% ipython --no-banner

In [1]: import numpy as np

In [2]: from numpy import linalg as LA

In [3]: np.set_printoptions(precision=2, suppress=True, linewidth=140, sign=" ")

In [4]: B = np.array([[0], [3], [3], [1], [-2], [-2]])

In [5]: Z = np.array([[2, 0, 3, 2, 3, 1, 1, 0, 3, 3, 1, 2]])

In [6]: M = B @ Z

In [7]: print(M)
[[ 0  0  0  0  0  0  0  0  0  0  0  0]
 [ 6  0  9  6  9  3  3  0  9  9  3  6]
 [ 6  0  9  6  9  3  3  0  9  9  3  6]
 [ 2  0  3  2  3  1  1  0  3  3  1  2]
 [-4  0 -6 -4 -6 -2 -2  0 -6 -6 -2 -4]
 [-4  0 -6 -4 -6 -2 -2  0 -6 -6 -2 -4]]

In [8]: print(np.argsort(-LA.norm(M, axis=0).round(6), kind="stable")[:3])
[ 2  4  8]

In [9]: print(round(LA.norm(M, 2) / LA.norm(M), 2))
1.0

In [10]: print([round(float(x), 2) for x in LA.svd(M, compute_uv=False)[:3]])
[37.11, 0.0, 0.0]

In [11]: print(LA.cond(M) > 100)
True

In [12]: Uu, sv, vt = LA.svd(M)

In [13]: print(sv.round(2) + 0)
[ 37.11   0.     0.     0.     0.     0.  ]

In [14]: print(np.argmax(sv[:-1] / (sv[1:] + 1e-6)) + 1)
1

In [15]: B = Uu[:, :1] @ np.diag(sv[:1]) @ vt[:1]

In [16]: print(round(float(np.abs(M - B).max()), 2))
0.0

In [17]: print(LA.matrix_rank(B))
1

In [18]: print(round(float(LA.norm(M - B) / LA.norm(M)), 2))
0.0

In [19]: print(np.abs(np.diag(LA.qr(M)[1])) > 1e-9)
[ True False False False False False]

In [20]: print(np.unique(M.round(6), axis=0).shape)
(4, 12)

In [21]: print(np.round(np.trace(LA.pinv(M) @ M), 2))
1.0

In [22]: try:
    ...:     LA.inv(M)
    ...: except LA.LinAlgError as e:
    ...:     print("failed:", e)
    ...: 
failed: Last 2 dimensions of the array must be square

In [23]: print(M @ LA.pinv(M) @ M)
[[ 0.  0.  0.  0.  0.  0.  0.  0.  0.  0.  0.  0.]
 [ 6.  0.  9.  6.  9.  3.  3.  0.  9.  9.  3.  6.]
 [ 6.  0.  9.  6.  9.  3.  3.  0.  9.  9.  3.  6.]
 [ 2.  0.  3.  2.  3.  1.  1.  0.  3.  3.  1.  2.]
 [-4.  0. -6. -4. -6. -2. -2.  0. -6. -6. -2. -4.]
 [-4.  0. -6. -4. -6. -2. -2.  0. -6. -6. -2. -4.]]

In [24]: data = np.loadtxt("block4.csv", delimiter=",")

In [25]: print(data)
[[-1.43 -0.77 -0.71  0.03 -1.42 -1.47]
 [-2.08 -0.97 -1.14  0.01 -1.97 -1.96]
 [-1.33 -0.66 -0.58 -0.06 -1.26 -1.28]
 [-4.3  -2.15 -2.17  0.06 -4.3  -4.2 ]
 [-3.16 -1.6  -1.67 -0.03 -3.23 -3.15]
 [-1.06 -0.52 -0.48  0.02 -1.09 -1.01]
 [ 0.6   0.33  0.38  0.02  0.77  0.8 ]
 [ 1.4   0.74  0.67  0.    1.32  1.4 ]
 [-2.08 -1.   -1.07  0.08 -2.04 -2.01]
 [-1.87 -0.98 -1.06  0.   -1.99 -1.95]
 [-0.23 -0.04 -0.09  0.01 -0.18 -0.2 ]
 [ 3.88  1.91  1.93  0.07  3.96  3.83]
 [ 2.61  1.35  1.26  0.01  2.59  2.59]
 [-0.43 -0.16 -0.17 -0.02 -0.37 -0.43]
 [-2.05 -0.98 -0.99 -0.11 -2.06 -2.08]
 [ 0.15  0.01  0.1   0.    0.17  0.12]
 [ 2.29  1.12  1.12 -0.01  2.3   2.28]
 [ 1.    0.52  0.51  0.    0.97  1.05]
 [ 0.92  0.47  0.41  0.01  0.95  0.87]
 [ 4.43  2.19  2.19  0.06  4.43  4.37]
 [ 1.07  0.47  0.55 -0.13  1.07  1.06]
 [ 1.18  0.69  0.67 -0.07  1.26  1.3 ]
 [ 0.3   0.11  0.08 -0.05  0.33  0.25]
 [ 2.38  1.27  1.22  0.03  2.3   2.32]
 [-2.35 -1.18 -1.17 -0.02 -2.31 -2.34]
 [ 0.35  0.19  0.14  0.02  0.31  0.25]
 [ 2.14  1.06  1.11 -0.01  2.14  2.08]
 [-2.6  -1.34 -1.41  0.03 -2.67 -2.55]
 [ 0.12  0.09  0.07 -0.1   0.17  0.14]
 [-1.18 -0.66 -0.7  -0.07 -1.27 -1.22]
 [ 1.28  0.58  0.64 -0.08  1.24  1.2 ]]

In [26]: q, r_ = LA.qr(data)

In [27]: print(q.shape, r_.shape)
(31, 6) (6, 6)

In [28]: print(round(float(np.trace(q @ q.T)), 2))
6.0

In [29]: print(np.abs(np.diag(r_)))
[ 11.37   0.26   0.29   0.29   0.3    0.24]

In [30]: print(round(float(abs(r_[0, 0])), 2), np.round(LA.norm(data[:, 0]), 2))
11.37 11.37
